% python3 -q
>>> import numpy as np
>>> np.set_printoptions(suppress=True, linewidth=200)
>>> K = np.load("out19.npy")
>>> K
array([[ 3,  9,  5, 14,  7, 13,  7],
       [ 5,  7,  9,  8,  9, 15, 11],
       [ 4,  2,  0, 10,  0,  0,  4],
       [ 0,  6,  2,  8,  4,  8,  2],
       [ 5, 13,  6, 23,  9, 17, 10]])
>>> # looks like rank 3
>>> U, sig, VT = np.linalg.svd(K)
>>> np.argmax(sig[:-1] / (sig[1:] + 1e-6)) + 1
np.int64(3)
>>> out = U[:, :3] @ np.diag(sig[:3]) @ VT[:3]
>>> np.round(np.linalg.norm(K - out, 2), 2), np.round(sig[3], 2)
(np.float64(0.0), np.float64(0.0))
>>> np.round(np.linalg.norm(K - out) / np.linalg.norm(K), 2)
np.float64(0.0)
>>> out.round(2) + 0
array([[ 3.,  9.,  5., 14.,  7., 13.,  7.],
       [ 5.,  7.,  9.,  8.,  9., 15., 11.],
       [ 4.,  2.,  0., 10.,  0.,  0.,  4.],
       [ 0.,  6.,  2.,  8.,  4.,  8.,  2.],
       [ 5., 13.,  6., 23.,  9., 17., 10.]])
>>> r0 = np.array([0, -2])
>>> np.correlate(K[2], K[1], "full")
array([ 44,  82,  66, 160, 202, 136, 158, 160, 106,  82,  36,  28,  20])
>>> np.array([np.convolve(row, r0, "same") for row in K])
array([[  0,  -6, -18, -10, -28, -14, -26],
       [  0, -10, -14, -18, -16, -18, -30],
       [  0,  -8,  -4,   0, -20,   0,   0],
       [  0,   0, -12,  -4, -16,  -8, -16],
       [  0, -10, -26, -12, -46, -18, -34]])
>>> np.polyval(r0, K[2])
array([-2, -2, -2, -2, -2, -2, -2])
>>> U, sig, VT = np.linalg.svd(K)
>>> V = VT[:(sig > 1e-8).sum()]
>>> rng = np.random.default_rng(705492)
>>> vec = K[1] + 4 * K[0] + rng.integers(2) * np.eye(7)[4]
>>> vec
array([17., 43., 29., 64., 37., 67., 39.])
>>> np.linalg.matrix_rank(np.vstack([K, vec]))
np.int64(3)
>>> rank = np.linalg.matrix_rank(K)
>>> rank
np.int64(3)
>>> ns = np.linalg.svd(K)[2][rank:].T
>>> [int(np.linalg.matrix_rank(np.delete(K, i, axis=0))) for i in range(5)]
[3, 3, 3, 3, 3]
>>> out = np.array([[2, 8], [0, 3], [-2, 7], [-9, 9], [7, -4], [-5, -4], [3, -9]])
>>> np.linalg.matrix_rank(K @ out)
np.int64(2)
>>> np.linalg.matrix_rank(np.vstack([K, out.T]))
np.int64(5)
>>> np.einsum("ij->j", K)
array([17, 37, 22, 63, 29, 53, 34])
>>> out @ K
Traceback (most recent call last):
  File "<python-input-29>", line 1, in <module>
    out @ K
    ~~~~^~~
ValueError: matmul: Input operand 1 has a mismatch in its core dimension 0, with gufunc signature (n?,k),(k,m?)->(n?,m?) (size 5 is different from 2)
>>> np.einsum("ij,ij->i", K, K)
array([ 578,  646,  136,  188, 1229])
>>> data = np.load("run7.npy")
>>> data
array([[0, 0, 0, 0],
       [2, 6, 0, 0],
       [0, 0, 0, 0],
       [0, 0, 2, 6]])
>>> rank = np.linalg.matrix_rank(data)
>>> rank
np.int64(2)
>>> ns = np.linalg.svd(data)[2][rank:].T
>>> [int(np.linalg.matrix_rank(data[:, :j + 1])) for j in range(4)]
[1, 1, 2, 2]
>>> np.round(ns @ ns.T, 2)
array([[ 0.9, -0.3,  0. ,  0. ],
       [-0.3,  0.1,  0. ,  0. ],
       [ 0. ,  0. ,  0.9, -0.3],
       [ 0. ,  0. , -0.3,  0.1]])
>>> np.allclose(data @ ns, 0)
True
>>> np.linalg.matrix_rank(data.T @ data), np.linalg.matrix_rank(data @ data.T)
(np.int64(2), np.int64(2))
>>> [int(np.linalg.matrix_rank(data[:i])) for i in range(1, len(data) + 1)]
[0, 1, 1, 2]
>>> np.linalg.lstsq(data[:-1].T, data[-1])[2]
np.int32(1)
>>> round(float(np.trace(np.linalg.pinv(data) @ data)), 2)
2.0
